$ python3 -q
>>> import numpy as np
>>> from numpy import linalg as LA
>>> np.set_printoptions(precision=1, suppress=True, linewidth=120, sign=" ")
>>> def rnd(a):
...     return np.round(a, 1) + 0
... 
>>> M = np.array([[0, 0, 0, 0], [0, 2, 3, 0], [0, 3, 5, 0], [0, 0, 0, 4]])
>>> M
array([[ 0,  0,  0,  0],
       [ 0,  2,  3,  0],
       [ 0,  3,  5,  0],
       [ 0,  0,  0,  4]])
>>> # splits into 3 blocks
>>> U, sv, Vh = LA.svd(M)
>>> vecs = Vh[:(sv > 1e-8).sum()]
>>> rng = np.random.default_rng(20)
>>> x = M[2] + 5 * M[0] + rng.integers(2) * np.eye(4)[3]
>>> x
array([ 0.,  3.,  5.,  1.])
>>> LA.matrix_rank(np.vstack([M, x]))
np.int64(3)
>>> rnd(LA.norm(x - vecs.T @ vecs @ x))
np.float64(0.0)
>>> print(rnd(np.diag(vecs.T @ vecs)))
[ 0.  1.  1.  1.]
>>> A = np.arange(18).reshape(6, 3) + 3
>>> print(A)
[[  3   4   5]
 [  6   7   8]
 [  9  10  11]
 [ 12  13  14]
 [ 15  16  17]
 [ 18  19  20]]
>>> # rows and columns are dependent
>>> ev, vecs = LA.eigh(M)
>>> (ev > 1e-8).sum(), (ev < -1e-8).sum()
(np.int64(3), np.int64(0))
>>> rnd(vecs.T @ vecs)
array([[ 1.,  0.,  0.,  0.],
       [ 0.,  1.,  0.,  0.],
       [ 0.,  0.,  1.,  0.],
       [ 0.,  0.,  0.,  1.]])
>>> print(rnd(LA.svd(M, compute_uv=False)))
[ 6.9  4.   0.1  0. ]
>>> ev.sum(), np.trace(M)
(np.float64(11.0), np.int64(11))
>>> np.unique(ev.round(6) + 0, return_counts=True)[1]
array([ 1,  1,  1,  1])
>>> rnd(vecs @ np.diag(ev) @ vecs.T)
array([[ 0.,  0.,  0.,  0.],
       [ 0.,  2.,  3.,  0.],
       [ 0.,  3.,  5.,  0.],
       [ 0.,  0.,  0.,  4.]])
>>> print(np.abs(vecs[:, -1]).round(6).argmax())
2
>>> feats = np.eye(8, dtype=int)[rng.permutation(8)]
>>> feats
array([[ 0,  0,  0,  0,  0,  0,  0,  1],
       [ 1,  0,  0,  0,  0,  0,  0,  0],
       [ 0,  0,  0,  0,  1,  0,  0,  0],
       [ 0,  0,  1,  0,  0,  0,  0,  0],
       [ 0,  1,  0,  0,  0,  0,  0,  0],
       [ 0,  0,  0,  0,  0,  1,  0,  0],
       [ 0,  0,  0,  0,  0,  0,  1,  0],
       [ 0,  0,  0,  1,  0,  0,  0,  0]])
>>> t = np.radians(45)
>>> R = np.eye(8)
>>> R[6, 6] = R[7, 7] = np.cos(t)
>>> R[6, 7], R[7, 6] = -np.sin(t), np.sin(t)
>>> print(rnd(R))
[[ 1.   0.   0.   0.   0.   0.   0.   0. ]
 [ 0.   1.   0.   0.   0.   0.   0.   0. ]
 [ 0.   0.   1.   0.   0.   0.   0.   0. ]
 [ 0.   0.   0.   1.   0.   0.   0.   0. ]
 [ 0.   0.   0.   0.   1.   0.   0.   0. ]
 [ 0.   0.   0.   0.   0.   1.   0.   0. ]
 [ 0.   0.   0.   0.   0.   0.   0.7 -0.7]
 [ 0.   0.   0.   0.   0.   0.   0.7  0.7]]
>>> A2 = feats @ R.T
>>> print(rnd(LA.det(R)), rnd(np.trace(R)))
1.0 7.4
>>> np.allclose(feats @ feats.T, A2 @ A2.T)
True
>>> rnd(np.abs(A2 - feats).max(axis=0))
array([ 0. ,  0. ,  0. ,  0. ,  0. ,  0. ,  0.7,  0.7])
>>> rnd(A2)
array([[ 0. ,  0. ,  0. ,  0. ,  0. ,  0. , -0.7,  0.7],
       [ 1. ,  0. ,  0. ,  0. ,  0. ,  0. ,  0. ,  0. ],
       [ 0. ,  0. ,  0. ,  0. ,  1. ,  0. ,  0. ,  0. ],
       [ 0. ,  0. ,  1. ,  0. ,  0. ,  0. ,  0. ,  0. ],
       [ 0. ,  1. ,  0. ,  0. ,  0. ,  0. ,  0. ,  0. ],
       [ 0. ,  0. ,  0. ,  0. ,  0. ,  1. ,  0. ,  0. ],
       [ 0. ,  0. ,  0. ,  0. ,  0. ,  0. ,  0.7,  0.7],
       [ 0. ,  0. ,  0. ,  1. ,  0. ,  0. ,  0. ,  0. ]])
>>> print(np.allclose(LA.norm(feats, axis=1), LA.norm(A2, axis=1)))
True
>>> np.allclose(feats, feats.T)
False
>>> np.allclose(feats @ feats.T, feats.T @ feats)
True
>>> print(rnd(np.abs(LA.eigvals(feats)).max()))
1.0
>>> m1 = np.load("sample11.npy")
>>> print(rnd(m1))
[[-0.7  0.5  0.2 -0.5]
 [-0.1 -0.2 -0.9 -0.4]
 [ 0.2  0.8 -0.3  0.4]
 [-0.7 -0.2 -0.2  0.6]]
>>> # keeps lengths
>>> hat = np.triu(np.array([[2, 0, 1, 1], [0, 1, 0, 0], [2, 0, 2, 0], [0, 1, 1, 0]]), 1) + np.eye(4)
>>> A2 = hat @ m1 @ LA.inv(hat)
>>> rnd(LA.det(A2))
np.float64(-1.0)
>>> rnd(A2)
array([[-1.1,  1.1,  0.8,  1.7],
       [-0.1, -0.2, -0.8, -0.4],
       [ 0.2,  0.8, -0.6,  0.2],
       [-0.7, -0.2,  0.5,  1.3]])
